% ipython --no-banner

In [1]: import numpy as np

In [2]: np.set_printoptions(precision=2, suppress=True, linewidth=200)

In [3]: def rd(a):
   ...:     return np.round(a, 2) + 0
   ...: 

In [4]: X = np.array([[-0.9, -1.3, 0.9, -1.9, -1.3, 1.8, 0.4, 0.7, -0.4],
   ...:     [-0.2, -0.5, 1.3, 0.4, 1.2, 0.3, 0.7, -0.3, 0.2],
   ...:     [-0.1, -0.6, -0.8, 0.7, -0.8, -0.6, 0.5, -0.2, 1.1],
   ...:     [0.2, 0.7, 1.5, 0.4, -0.1, 0.5, -1.4, -0.4, -0.4],
   ...:     [0.8, -0.6, 0.4, 0.6, -1.2, 0.5, 1.2, -0.7, -1.6],
   ...:     [0.0, -0.4, -0.7, -1.8, -1.2, -0.3, 0.1, -0.2, -1.1],
   ...:     [0.9, 0.9, -0.3, -0.3, -1.0, -0.4, 0.1, 0.3, 1.8],
   ...:     [0.6, -1.6, 0.6, 1.8, 0.3, -0.2, -1.5, -1.7, -0.5],
   ...:     [0.1, -0.9, 1.9, 1.1, 0.2, -1.1, 0.2, 1.4, -1.4]])

In [5]: X
Out[5]: 
array([[-0.9, -1.3,  0.9, -1.9, -1.3,  1.8,  0.4,  0.7, -0.4],
       [-0.2, -0.5,  1.3,  0.4,  1.2,  0.3,  0.7, -0.3,  0.2],
       [-0.1, -0.6, -0.8,  0.7, -0.8, -0.6,  0.5, -0.2,  1.1],
       [ 0.2,  0.7,  1.5,  0.4, -0.1,  0.5, -1.4, -0.4, -0.4],
       [ 0.8, -0.6,  0.4,  0.6, -1.2,  0.5,  1.2, -0.7, -1.6],
       [ 0. , -0.4, -0.7, -1.8, -1.2, -0.3,  0.1, -0.2, -1.1],
       [ 0.9,  0.9, -0.3, -0.3, -1. , -0.4,  0.1,  0.3,  1.8],
       [ 0.6, -1.6,  0.6,  1.8,  0.3, -0.2, -1.5, -1.7, -0.5],
       [ 0.1, -0.9,  1.9,  1.1,  0.2, -1.1,  0.2,  1.4, -1.4]])

In [6]: u, v = X[2], X[1]

In [7]: rd(u @ v)
Out[7]: np.float64(-0.95)

In [8]: pr = (u @ v) / (u @ u) * u

In [9]: rd(np.linalg.norm(u + v) ** 2 + np.linalg.norm(u - v) ** 2)
Out[9]: np.float64(16.58)

In [10]: rd(v - pr)
Out[10]: array([-0.22, -0.64,  1.11,  0.57,  1.01,  0.16,  0.82, -0.35,  0.46])

In [11]: np.linalg.matrix_rank(np.outer(u, v))
Out[11]: np.int64(1)

In [12]: C2 = X.T @ X

In [13]: np.trace(C2), rd((X ** 2).sum())
Out[13]: (np.float64(70.0), np.float64(70.0))

In [14]: np.linalg.matrix_rank(C2)
Out[14]: np.int64(9)

In [15]: rd(np.diag(C2))
Out[15]: array([ 2.72,  7.49, 10.1 , 12.56,  7.79,  5.69,  6.61,  6.25, 10.79])

In [16]: mat = np.load("run10.npy")

In [17]: mat
Out[17]: 
array([[ 0.78, -2.73, -0.13, -0.16],
       [-5.51, -0.52,  0.79,  0.17],
       [-3.49, -0.24,  0.09,  0.02],
       [ 0.61, -0.13,  0.23,  0.21],
       [ 1.27,  0.27,  0.56,  0.06],
       [-0.81, -0.05,  0.28, -0.1 ],
       [ 1.54,  3.15,  0.57,  0.7 ],
       [ 0.57, -1.57, -0.25,  0.37],
       [ 0.67,  0.57,  0.01,  0.36],
       [-2.3 , -0.58, -1.01, -0.14],
       [-0.87, -0.85, -0.31, -0.25],
       [ 3.74,  1.22,  0.68, -0.08],
       [ 2.78, -1.11,  0.1 ,  0.03],
       [-1.86, -1.59, -1.17,  0.13],
       [-3.14, -1.2 ,  0.85,  0.43],
       [ 3.53, -1.37, -1.06,  0.51],
       [ 1.11,  1.27,  1.27, -0.38],
       [-3.22, -1.78,  0.51, -0.26],
       [-1.95,  0.7 ,  0.38,  0.36],
       [ 5.26,  1.14,  0.26,  0.22],
       [ 0.01, -0.14, -0.53, -0.44],
       [ 2.93,  0.23,  0.92, -0.12],
       [ 0.54, -2.83, -0.56,  0.51],
       [ 3.7 , -2.04,  0.37, -0.12],
       [-1.29, -0.74, -0.21, -0.32],
       [-1.18, -0.44, -0.08,  0.24],
       [ 2.2 ,  2.67,  0.22, -0.68],
       [ 3.77, -2.68,  0.59,  0.13],
       [-1.  ,  0.9 , -0.02, -0.42],
       [ 1.55, -0.27, -0.63, -0.22],
       [-1.67, -1.55, -0.3 , -0.41],
       [ 2.14,  0.1 , -0.37, -0.29],
       [-1.63, -0.44, -0.74,  0.01],
       [ 0.48,  2.35, -0.18,  0.41],
       [ 4.34, -0.88,  1.15,  0.36],
       [ 0.54,  0.63, -0.05,  0.45],
       [ 1.74, -1.25, -0.44,  0.58],
       [-2.72,  0.31, -0.11, -1.38],
       [-2.45,  3.4 , -1.04,  0.08],
       [-1.62, -1.93, -0.65, -0.02]])

In [18]: x = np.array([1, 3, 3, 3])

In [19]: y = mat @ x

In [20]: rd(np.linalg.lstsq(mat, y)[0])
Out[20]: array([1., 3., 3., 3.])

In [21]: rd(np.linalg.solve(mat.T @ mat, mat.T @ y))
Out[21]: array([1., 3., 3., 3.])

In [22]: try:
    ...:     np.linalg.solve(mat, y)
    ...: except np.linalg.LinAlgError as e:
    ...:     print(e)
    ...: 
Last 2 dimensions of the array must be square

In [23]: rng = np.random.default_rng(59)

In [24]: y = y + 0.05 * rng.normal(size=40)

In [25]: rd(y)
Out[25]: 
array([-8.33, -4.11, -3.78,  1.54,  3.89, -0.45, 14.8 , -3.83,  3.6 , -7.48, -5.05,  9.23, -0.1 , -9.75, -2.93, -2.16,  7.56, -7.85,  2.42, 10.07, -3.37,  6.1 , -8.07, -1.69, -5.13, -2.09,  8.89,
       -2.1 ,  0.43, -1.75, -8.48,  0.52, -5.12,  8.25,  6.15,  3.66, -1.6 , -6.29,  4.87, -9.44])

In [26]: coef, *_ = np.linalg.lstsq(mat, y)

In [27]: rd(np.linalg.norm(y - mat @ coef))
Out[27]: np.float64(0.3)

In [28]: coef.round()
Out[28]: array([1., 3., 3., 3.])

In [29]: rd(mat.T @ (y - mat @ coef))
Out[29]: array([0., 0., 0., 0.])
